$ python -q
>>> import numpy as np
>>> from numpy import linalg as LA
>>> np.set_printoptions(suppress=True, linewidth=140)
>>> E = np.load("test11.npy")
>>> E
array([[-0.35, 14.6 ,  4.54],
       [-1.6 , 15.71,  4.38],
       [-1.23, 14.66,  1.78],
       [-0.94, 13.7 ,  2.04],
       [-0.3 , 15.04,  2.31],
       [-0.88, 15.43,  2.93],
       [ 0.31, 14.85,  3.42],
       [ 0.17, 12.84,  2.98],
       [-1.03, 15.87,  1.81],
       [-0.83, 15.71,  2.61],
       [ 0.19, 14.88,  2.74],
       [-0.58, 14.61,  3.44],
       [-2.24, 15.32,  3.19],
       [-0.65, 13.51,  3.12],
       [ 0.42, 13.91,  4.13],
       [-0.78, 13.47,  3.3 ],
       [ 0.06, 14.92,  1.22],
       [ 0.21, 13.87,  2.53],
       [ 0.22, 14.27,  2.21],
       [-0.91, 15.45,  2.1 ],
       [-0.85, 14.73,  2.51],
       [ 0.47, 13.34,  3.31],
       [ 0.18, 12.94,  2.92],
       [-0.2 , 16.14,  1.41],
       [ 2.49, 13.24,  4.65],
       [ 0.74, 14.38,  4.  ],
       [-0.11, 15.22,  1.11],
       [ 1.  , 15.69,  3.41],
       [ 1.58, 16.16,  3.05],
       [-1.2 , 15.15,  2.49],
       [ 0.22, 14.78,  4.56],
       [ 0.2 , 14.54,  0.44],
       [-0.21, 15.66,  2.65],
       [-1.51, 15.3 ,  1.53]])
>>> Xc = E - E.mean(axis=0)
>>> U, sig, Vh = LA.svd(Xc, full_matrices=False)
>>> LA.matrix_rank(Xc)
np.int64(3)
>>> np.round(np.abs(Vh[-1]), 2)
array([0.73, 0.68, 0.06])
>>> round((sig ** 2).sum() ** 2 / (sig ** 4).sum(), 2)
np.float64(2.59)
>>> np.round(sig ** 2 / (sig ** 2).sum(), 2)
array([0.52, 0.26, 0.22])
